>>> import numpy as np
>>> np.set_printoptions(precision=4, suppress=True, linewidth=200, legacy="1.25")
>>> def tidy(a):
...     return np.round(a, 4) + 0
... 
>>> arr = np.loadtxt("out6.csv", delimiter=",")
>>> arr
array([[2., 1., 1., 2.],
       [0., 1., 1., 0.],
       [2., 0., 2., 2.],
       [0., 0., 0., 1.],
       [0., 1., 1., 0.],
       [1., 0., 0., 2.]])
>>> x = np.array([3, 1, 3, 1])
>>> (arr * x).sum(axis=1)
array([12.,  4., 14.,  1.,  4.,  5.])
>>> arr * x
array([[6., 1., 3., 2.],
       [0., 1., 3., 0.],
       [6., 0., 6., 2.],
       [0., 0., 0., 1.],
       [0., 1., 3., 0.],
       [3., 0., 0., 2.]])
>>> (arr @ x).argmax()
2
>>> np.linalg.norm(arr @ x) <= np.linalg.norm(arr, 2) * np.linalg.norm(x) + 1e-9
True
>>> arr @ np.eye(4)[3]
array([2., 0., 2., 1., 0., 2.])
>>> x = np.array([5, 3, 5, 2])
>>> a = np.maximum(arr @ x, 0)
>>> arr * (a > 1e-9)[:, None]
array([[2., 1., 1., 2.],
       [0., 1., 1., 0.],
       [2., 0., 2., 2.],
       [0., 0., 0., 1.],
       [0., 1., 1., 0.],
       [1., 0., 0., 2.]])
>>> tidy(np.tanh(arr @ x))
array([1.   , 1.   , 1.   , 0.964, 1.   , 1.   ])
>>> a
array([22.,  8., 24.,  2.,  8.,  9.])
>>> np.maximum(arr @ x, 0) - np.maximum(-arr @ x, 0)
array([22.,  8., 24.,  2.,  8.,  9.])
>>> np.flatnonzero(a > 1e-9)
array([0, 1, 2, 3, 4, 5])
>>> arr.T @ a
array([101.,  38.,  86., 112.])
>>> x = np.array([0, -1, -1, 1])
>>> y = arr @ x
>>> tidy(np.linalg.solve(arr.T @ arr, arr.T @ y))
array([ 0., -1., -1.,  1.])
>>> tidy(np.linalg.lstsq(arr, y)[0])
array([ 0., -1., -1.,  1.])
>>> y
array([ 0., -2.,  0.,  1., -2.,  2.])
>>> tidy(np.linalg.pinv(arr) @ arr)
array([[1., 0., 0., 0.],
       [0., 1., 0., 0.],
       [0., 0., 1., 0.],
       [0., 0., 0., 1.]])
>>> rng = np.random.default_rng(387)
>>> y = y + 0.02 * rng.normal(size=6)
>>> tidy(y)
array([-0.0416, -1.9711,  0.0074,  0.9798, -2.0039,  2.0261])
>>> b, *_ = np.linalg.lstsq(arr, y)
>>> tidy(np.linalg.norm(y - arr @ b))
0.0529
>>> b.round()
array([-0., -1., -1.,  1.])
>>> [round(float(np.linalg.norm(np.linalg.solve(arr.T @ arr + lam * np.eye(4), arr.T @ y))), 2) for lam in (0, 1, 10, 100)]
[1.74, 1.39, 0.52, 0.07]
>>> tidy(arr.T @ (y - arr @ b))
array([0., 0., 0., 0.])
>>> m1 = np.eye(5, dtype=int)[rng.permutation(5)] * np.array([0, -8, -1, -8, 7])
>>> m1
array([[ 0,  0,  0, -8,  0],
       [ 0,  0,  0,  0,  0],
       [ 0,  0, -1,  0,  0],
       [ 0,  0,  0,  0,  7],
       [ 0, -8,  0,  0,  0]])
>>> T = np.stack([m1, -3 * m1, m1[::-1]])
>>> tidy(np.linalg.det(T))
array([0., 0., 0.])
>>> (T @ m1.T).shape
(3, 5, 5)
>>> np.einsum("bij,cij->bc", T, T)
array([[ 178, -534,    1],
       [-534, 1602,   -3],
       [   1,   -3,  178]])
>>> U, sig, Vt = np.linalg.svd(m1)
>>> np.argmax(sig[:-1] / (sig[1:] + 1e-6)) + 1
4
>>> A2 = U[:, :4] @ np.diag(sig[:4]) @ Vt[:4]
>>> tidy(np.linalg.norm(m1 - A2, 2)), sig[4]
(0.0, -0.0)
>>> np.linalg.matrix_rank(A2)
4
>>> np.abs(m1 - A2).max()
0.0
>>> A = np.load("layer12.npy")
>>> A
array([[ 0.3603, -0.202 , -3.0328,  2.4615],
       [ 0.6912, -1.8646, -2.2951,  2.7351],
       [ 0.2269, -1.2983, -1.5022,  2.0177],
       [ 0.0253,  1.387 , -0.4004, -0.6254],
       [ 0.5911, -2.36  , -1.7905,  2.7205],
       [-0.9388,  2.0458,  3.8746, -4.0702],
       [-0.5258,  1.6032,  1.2537, -1.8222],
       [ 1.1184, -5.6822, -5.9056,  8.0167],
       [ 0.6542, -1.5287, -2.0252,  2.3645],
       [-0.1224, -0.0598,  0.743 , -0.4531],
       [-1.0264,  3.3225,  4.3647, -5.2506],
       [-0.1516,  1.468 ,  1.0841, -1.6773]])
>>> A2 = A / np.linalg.norm(A, axis=1, keepdims=True)
>>> gram = A2 @ A2.T
>>> tidy(np.degrees(np.arccos(np.clip(gram[11, 2], -1, 1))))
170.3884
>>> np.argwhere(np.triu(np.abs(gram) > 0.95, 1))
array([[ 0,  9],
       [ 1,  2],
       [ 1,  4],
       [ 1,  5],
       [ 1,  6],
       [ 1,  7],
       [ 1,  8],
       [ 1, 10],
       [ 1, 11],
       [ 2,  4],
       [ 2,  5],
       [ 2,  6],
       [ 2,  7],
       [ 2,  8],
       [ 2, 10],
       [ 2, 11],
       [ 4,  5],
       [ 4,  6],
       [ 4,  7],
       [ 4,  8],
       [ 4, 10],
       [ 4, 11],
       [ 5,  6],
       [ 5,  7],
       [ 5,  8],
       [ 5, 10],
       [ 6,  7],
       [ 6,  8],
       [ 6, 10],
       [ 6, 11],
       [ 7,  8],
       [ 7, 10],
       [ 7, 11],
       [ 8, 10],
       [ 8, 11],
       [10, 11]])
>>> (gram - 2 * np.eye(12)).round(6).argmax(axis=1)
array([ 8,  8,  7, 11,  7, 10, 11,  2,  1,  5,  5,  6])
>>> A2 = np.c_[A[:, :2] @ np.array([[2, 1], [2, 2]]), np.array([2, 2, 3, 2, 3, 2, 0, 1, 3, 0, 3, 4])]
>>> tidy(A2)
array([[  0.3166,  -0.0437,   2.    ],
       [ -2.3468,  -3.038 ,   2.    ],
       [ -2.1428,  -2.3697,   3.    ],
       [  2.8246,   2.7993,   2.    ],
       [ -3.5378,  -4.1289,   3.    ],
       [  2.214 ,   3.1528,   2.    ],
       [  2.1548,   2.6806,   0.    ],
       [ -9.1276, -10.246 ,   1.    ],
       [ -1.749 ,  -2.4032,   3.    ],
       [ -0.3644,  -0.242 ,   0.    ],
       [  4.5922,   5.6186,   3.    ],
       [  2.6328,   2.7844,   4.    ]])
>>> tidy(np.linalg.norm(A2 - A @ np.linalg.lstsq(A, A2)[0], axis=0))
array([0.    , 0.    , 7.3332])
>>> tidy(np.linalg.lstsq(A, A2[:, 0])[0])
array([2., 2., 0., 0.])
>>> np.linalg.matrix_rank(A2)
3
